$ ipython --no-banner

In [1]: import numpy as np

In [2]: np.set_printoptions(precision=2, suppress=True, linewidth=120)

In [3]: M = np.loadtxt("x.csv", delimiter=",")

In [4]: M
Out[4]: 
array([[-0.45, -0.08,  0.48,  0.08],
       [-0.26, -0.24,  0.05, -0.14],
       [-0.88, -0.98, -0.7 , -0.92],
       [ 0.52, -0.04, -0.66, -0.22],
       [ 0.54,  0.76,  0.37,  0.6 ],
       [ 0.93,  0.96,  0.12,  0.83],
       [ 0.96,  0.97,  0.07,  0.87],
       [-0.16, -0.29, -0.15, -0.22],
       [-0.83, -0.94, -0.46, -0.82],
       [ 0.49, -0.37, -0.81, -0.48],
       [ 0.71,  0.86,  0.39,  0.72]])

In [5]: Xc = M - M.mean(axis=0)

In [6]: V = np.linalg.svd(Xc)[2][:2]

In [7]: Y = Xc - Xc @ V.T @ V

In [8]: np.linalg.norm(Y, axis=1).round(6).argmax()
Out[8]: np.int64(2)

In [9]: round(float(np.linalg.norm(Y) / np.linalg.norm(Xc)), 2)
Out[9]: 0.07

In [10]: np.round(np.cov(Xc @ V.T, rowvar=False), 2) + 0
Out[10]: 
array([[1.4 , 0.  ],
       [0.  , 0.22]])

In [11]: Y = np.c_[M[:, :2] @ np.array([[1, 3], [3, 1]]), np.array([4, 0, 4, 1, 3, 0, 0, 2, 0, 1, 2])]

In [12]: print(Y)
[[-0.69 -1.43  4.  ]
 [-0.98 -1.02  0.  ]
 [-3.82 -3.62  4.  ]
 [ 0.4   1.52  1.  ]
 [ 2.82  2.38  3.  ]
 [ 3.81  3.75  0.  ]
 [ 3.87  3.85  0.  ]
 [-1.03 -0.77  2.  ]
 [-3.65 -3.43  0.  ]
 [-0.62  1.1   1.  ]
 [ 3.29  2.99  2.  ]]

In [13]: np.linalg.matrix_rank(Y)
Out[13]: np.int64(3)

In [14]: np.linalg.norm(np.linalg.qr(M)[0].T @ Y, axis=0) ** 2 / ((Y ** 2).sum(axis=0) + 1e-12)
Out[14]: array([1.  , 1.  , 0.09])

In [15]: W2 = Y[[6, 3]].astype(float)

In [16]: for _ in range(5):
    ...:     labels = np.linalg.norm(Y[:, None] - W2, axis=-1).argmin(axis=1)
    ...:     W2 = np.array([Y[labels == j].mean(axis=0) for j in range(2)])
    ...: 

In [17]: labels
Out[17]: array([1, 1, 1, 1, 0, 0, 0, 1, 1, 1, 0])

In [18]: W2
Out[18]: 
array([[ 3.45,  3.24,  1.25],
       [-1.48, -1.09,  1.71]])

In [19]: print(np.abs(W2[1] - W2[0]).argmax())
0

In [20]: print(W2[1] - W2[0])
[-4.93 -4.34  0.46]

In [21]: np.bincount(labels)
Out[21]: array([4, 7])
